% python3 -q
>>> import numpy as np
>>> from numpy import linalg as LA
>>> np.set_printoptions(precision=3, suppress=True, linewidth=120, sign=" ")
>>> J = np.array([[-5, -21, 20, -7, -4],
...     [52, 21, 6, -13, -40],
...     [30, 30, -24, -1, -12],
...     [-46, -21, -7, 17, 46],
...     [-8, -21, -36, -20, 16],
...     [-16, 3, -25, 3, 18],
...     [8, -6, -29, -14, 6],
...     [2, -6, -24, -7, 12]])
>>> J
array([[ -5, -21,  20,  -7,  -4],
       [ 52,  21,   6, -13, -40],
       [ 30,  30, -24,  -1, -12],
       [-46, -21,  -7,  17,  46],
       [ -8, -21, -36, -20,  16],
       [-16,   3, -25,   3,  18],
       [  8,  -6, -29, -14,   6],
       [  2,  -6, -24,  -7,  12]])
>>> # null space of dimension 1
>>> rank = LA.matrix_rank(J)
>>> rank
np.int64(4)
>>> ns = LA.svd(J)[2][rank:].T
>>> LA.matrix_rank(J.T @ J), LA.matrix_rank(J @ J.T)
(np.int64(4), np.int64(4))
>>> M2 = J[0, 0] * J[1:] - np.outer(J[1:, 0], J[0])
>>> M2
array([[    0,   987, -1070,   429,   408],
       [    0,   480,  -480,   215,   180],
       [    0,  -861,   955,  -407,  -414],
       [    0,   -63,   340,    44,  -112],
       [    0,  -351,   445,  -127,  -154],
       [    0,   198,   -15,   126,     2],
       [    0,    72,    80,    49,   -52]])
>>> print(np.flatnonzero(~M2.round(6).any(axis=1)))
[]
>>> print(np.unique(J.round(6), axis=0).shape)
(8, 5)
>>> np.abs(np.diag(LA.qr(J)[1])) > 1e-9
array([ True,  True,  True,  True, False])
>>> X = np.loadtxt("run14.csv", delimiter=",")
>>> X
array([[ 0.807,  0.015,  0.185,  0.303, -0.157,  0.024, -0.045, -0.031,  0.029, -0.018],
       [ 0.015,  0.493, -0.137, -0.074, -0.235,  0.31 , -0.074, -0.001, -0.227, -0.129],
       [ 0.185, -0.137,  0.592, -0.101,  0.23 ,  0.163,  0.172,  0.175,  0.031, -0.194],
       [ 0.303, -0.074, -0.101,  0.313,  0.074, -0.104, -0.045, -0.136, -0.174,  0.201],
       [-0.157, -0.235,  0.23 ,  0.074,  0.636,  0.123, -0.081, -0.217, -0.144,  0.06 ],
       [ 0.024,  0.31 ,  0.163, -0.104,  0.123,  0.705, -0.166,  0.055,  0.043,  0.162],
       [-0.045, -0.074,  0.172, -0.045, -0.081, -0.166,  0.38 ,  0.336, -0.218,  0.041],
       [-0.031, -0.001,  0.175, -0.136, -0.217,  0.055,  0.336,  0.471,  0.019,  0.189],
       [ 0.029, -0.227,  0.031, -0.174, -0.144,  0.043, -0.218,  0.019,  0.807,  0.032],
       [-0.018, -0.129, -0.194,  0.201,  0.06 ,  0.162,  0.041,  0.189,  0.032,  0.795]])
>>> # projection: eigenvalues are 0 or 1
>>> M2 = np.array([[0, -3],
...     [-3, 0],
...     [0, -3],
...     [-3, 1],
...     [3, -2],
...     [3, 1],
...     [0, 0],
...     [3, 0],
...     [1, -1],
...     [1, 0]])
>>> print(np.vstack([X, M2.T]).shape)
(12, 10)
>>> LA.matrix_rank(X @ M2)
np.int64(2)
>>> print(LA.matrix_rank(np.vstack([X, M2.T])))
8
>>> rank = LA.matrix_rank(X)
>>> rank
np.int64(6)
>>> ns = LA.svd(X)[2][rank:].T
>>> ns.shape
(10, 4)
>>> np.allclose(X @ ns, 0)
True
>>> LA.matrix_rank(X.T @ X), LA.matrix_rank(X @ X.T)
(np.int64(6), np.int64(6))
>>> left, sv, Vh = LA.svd(X)
>>> vecs = Vh[:(sv > 1e-8).sum()]
>>> rng = np.random.default_rng(417284)
>>> vec = X[6] + 4 * X[1] + rng.integers(2) * np.eye(10)[2]
>>> vec
array([ 0.014,  1.899, -0.375, -0.341, -1.021,  1.075,  0.083,  0.332, -1.128, -0.477])
>>> print(LA.matrix_rank(np.vstack([X, vec])))
6
>>> M = np.loadtxt("x.csv", delimiter=",")
>>> M
array([[ 0.5  ,  0.25 ,  0.   ,  0.   ,  0.   ,  0.25 ,  0.   ,  0.   ,  0.   ,  0.   ],
       [ 0.167,  0.333,  0.167,  0.167,  0.   ,  0.   ,  0.   ,  0.   ,  0.167,  0.   ],
       [ 0.   ,  0.25 ,  0.25 ,  0.   ,  0.25 ,  0.   ,  0.   ,  0.25 ,  0.   ,  0.   ],
       [ 0.143,  0.143,  0.143,  0.143,  0.   ,  0.143,  0.143,  0.   ,  0.   ,  0.143],
       [ 0.333,  0.   ,  0.   ,  0.   ,  0.333,  0.   ,  0.   ,  0.   ,  0.   ,  0.333],
       [ 0.   ,  0.   ,  0.   ,  0.   ,  0.   ,  0.5  ,  0.   ,  0.   ,  0.5  ,  0.   ],
       [ 0.   ,  0.125,  0.125,  0.125,  0.   ,  0.125,  0.125,  0.125,  0.125,  0.125],
       [ 0.   ,  0.   ,  0.   ,  0.   ,  0.   ,  0.   ,  0.   ,  1.   ,  0.   ,  0.   ],
       [ 0.2  ,  0.   ,  0.   ,  0.2  ,  0.   ,  0.   ,  0.   ,  0.2  ,  0.4  ,  0.   ],
       [ 0.   ,  0.   ,  0.   ,  0.   ,  0.   ,  0.333,  0.   ,  0.   ,  0.   ,  0.667]])
>>> q, vecs = LA.qr(M[:, :1])[0], LA.qr(M[:, 1:])[0]
>>> sv = LA.svd(q.T @ vecs, compute_uv=False)
>>> sv
array([ 0.998])
>>> print((sv > 0.9).sum())
1
